$ python -q
>>> import numpy as np
>>> from numpy import linalg as LA
>>> np.set_printoptions(suppress=True, linewidth=200)
>>> rd = lambda a: np.round(a, 1) + 0
>>> K = np.loadtxt("a.csv", delimiter=",")
>>> print(K)
[[ -8.8  -1.7  12.2]
 [ -8.   -4.4  12.4]
 [ -8.2  -2.9  11.7]
 [ -6.9  -4.3   9.9]
 [ -2.5   5.    3.1]
 [ -9.2  -3.3  10.8]
 [ -8.9  -3.9  12.9]
 [ -5.7  -2.2  10. ]
 [ -0.4   7.4   0.7]
 [ -9.6  -2.9  14. ]
 [ -0.5   5.8   2.8]
 [ -0.7   4.3   2.1]
 [ -7.5  -4.1  11.4]
 [-10.6  -2.9  11.5]
 [ -0.4   7.2   3.2]
 [ -8.6  -2.5  11.7]]
>>> D = LA.norm(K[:, None] - K[None], axis=-1)
>>> print(D.shape)
(16, 16)
>>> print(LA.matrix_rank(D ** 2))
5
>>> print(D[2].round(6).argsort(kind="stable")[:4])
[ 2 15  5 12]
>>> print(rd(D[2]))
[ 1.4  1.7  0.   2.6 13.   1.4  1.7  3.1 17.   2.7 14.6 14.2  1.4  2.4 15.3  0.6]
>>> print(rd(D[:5, :5]))
[[ 0.   2.8  1.4  4.  12.9]
 [ 2.8  0.   1.7  2.7 14.3]
 [ 1.4  1.7  0.   2.6 13. ]
 [ 4.   2.7  2.6  0.  12.3]
 [12.9 14.3 13.  12.3  0. ]]
>>> out = K / LA.norm(K, axis=1, keepdims=True)
>>> gram = out @ out.T
>>> print(rd(LA.norm(out, axis=1)))
[1. 1. 1. 1. 1. 1. 1. 1. 1. 1. 1. 1. 1. 1. 1. 1.]
>>> print(np.argwhere(np.triu(np.abs(gram) > 0.95, 1)))
[[ 0  1]
 [ 0  2]
 [ 0  3]
 [ 0  5]
 [ 0  6]
 [ 0  7]
 [ 0  9]
 [ 0 12]
 [ 0 13]
 [ 0 15]
 [ 1  2]
 [ 1  3]
 [ 1  5]
 [ 1  6]
 [ 1  7]
 [ 1  9]
 [ 1 12]
 [ 1 13]
 [ 1 15]
 [ 2  3]
 [ 2  5]
 [ 2  6]
 [ 2  7]
 [ 2  9]
 [ 2 12]
 [ 2 13]
 [ 2 15]
 [ 3  5]
 [ 3  6]
 [ 3  7]
 [ 3  9]
 [ 3 12]
 [ 3 13]
 [ 3 15]
 [ 4 11]
 [ 5  6]
 [ 5  7]
 [ 5  9]
 [ 5 12]
 [ 5 13]
 [ 5 15]
 [ 6  7]
 [ 6  9]
 [ 6 12]
 [ 6 13]
 [ 6 15]
 [ 7  9]
 [ 7 12]
 [ 7 13]
 [ 7 15]
 [ 9 12]
 [ 9 13]
 [ 9 15]
 [10 11]
 [10 14]
 [11 14]
 [12 13]
 [12 15]
 [13 15]]
>>> print(rd(gram[14]))
[0.3 0.1 0.2 0.  0.9 0.1 0.1 0.2 0.9 0.2 1.  1.  0.1 0.2 1.  0.2]
